In [1]: import numpy as np

In [2]: import numpy.linalg as la

In [3]: np.set_printoptions(precision=2, suppress=True, linewidth=100)

In [4]: def rd(a):
   ...:     return np.round(a, 2) + 0
   ...: 

In [5]: F = np.load("sample19.npy")

In [6]: F
Out[6]: 
array([[ 0, -1,  0, -3],
       [ 0,  0,  0,  0],
       [ 0,  3, -2,  0]])

In [7]: # rank 2

In [8]: M2 = np.array([[-1, 0], [3, -1], [-1, 3], [2, -2]])

In [9]: np.einsum("ik,kj->ji", F, M2)
Out[9]: 
array([[-9,  0, 11],
       [ 7,  0, -9]])

In [10]: M2.T @ F.T
Out[10]: 
array([[-9,  0, 11],
       [ 7,  0, -9]])

In [11]: F @ M2
Out[11]: 
array([[-9,  7],
       [ 0,  0],
       [11, -9]])

In [12]: U, sig, Vh = la.svd(F, full_matrices=False)

In [13]: rd(Vh @ Vh.T)
Out[13]: 
array([[1., 0., 0.],
       [0., 1., 0.],
       [0., 0., 1.]])

In [14]: rd(sig)
Out[14]: array([3.85, 2.85, 0.  ])

In [15]: U.shape, sig.shape, Vh.shape
Out[15]: ((3, 3), (3,), (3, 4))

In [16]: rd(np.abs(Vh[0]))
Out[16]: array([0.  , 0.8 , 0.44, 0.41])

In [17]: rd(np.sqrt((sig ** 2).sum())), rd(la.norm(F))
Out[17]: (np.float64(4.8), np.float64(4.8))

In [18]: rd(sig / sig[0])
Out[18]: array([1.  , 0.74, 0.  ])

In [19]: np.abs(U[:, 0]).round(6).argmax()
Out[19]: np.int64(2)

In [20]: (sig > 1e-8).sum()
Out[20]: np.int64(2)

In [21]: np.argsort(-la.norm(F, axis=0).round(6), kind="stable")[:3]
Out[21]: array([1, 3, 2])

In [22]: rd(la.norm(F, 2) / la.norm(F))
Out[22]: np.float64(0.8)

In [23]: [round(float(x), 2) for x in la.svd(F, compute_uv=False)[:3]]
Out[23]: [3.85, 2.85, 0.0]

In [24]: r0 = np.array([4, -4, -3]) + 0.5

In [25]: E = np.eye(3) - 2 * np.outer(r0, r0) / (r0 @ r0)

In [26]: rd(E)
Out[26]: 
array([[-0.05,  0.81,  0.58],
       [ 0.81,  0.37, -0.45],
       [ 0.58, -0.45,  0.68]])

In [27]: # symmetric, so the eigenvalues are real

In [28]: rd(la.eigvalsh(E).min())
Out[28]: np.float64(-1.0)

In [29]: A = np.loadtxt("dump.csv", delimiter=",")

In [30]: A
Out[30]: 
array([[ 2.89,  1.05, -2.98],
       [ 2.96,  0.92, -2.97],
       [ 3.08,  0.99, -3.  ],
       [ 2.93,  0.95, -3.01],
       [ 3.01,  0.96, -2.98],
       [ 2.99,  1.  , -2.94],
       [ 2.99,  1.08, -3.04],
       [ 2.94,  1.05, -3.04],
       [ 2.99,  1.03, -3.07],
       [ 2.98,  0.92, -2.94],
       [ 3.01,  1.01, -2.91],
       [ 3.11,  0.87, -2.9 ],
       [ 1.99, -0.99, -0.07],
       [ 2.07, -1.01, -0.05],
       [ 1.91, -1.  , -0.03],
       [ 1.98, -0.98, -0.05],
       [ 2.03, -0.96, -0.05],
       [ 1.95, -1.05, -0.11],
       [ 1.99, -1.01, -0.02],
       [ 2.  , -0.98,  0.  ],
       [ 2.05, -1.04,  0.  ],
       [ 2.05, -0.98, -0.04],
       [ 2.03, -1.  ,  0.04],
       [ 1.97, -1.02,  0.07]])

In [31]: la.matrix_rank(A, rtol=0.1)
Out[31]: np.int64(2)

In [32]: rd(np.abs(la.svd(A)[2][-1]))
Out[32]: array([0.36, 0.71, 0.6 ])

In [33]: la.cond(A) > 100
Out[33]: np.False_

In [34]: round(np.log10(la.cond(A)))
Out[34]: 2

In [35]: rd(la.norm(A, 2) / la.norm(A))
Out[35]: np.float64(0.93)

In [36]: np.argsort(-la.norm(A, axis=0).round(6), kind="stable")[:3]
Out[36]: array([0, 2, 1])
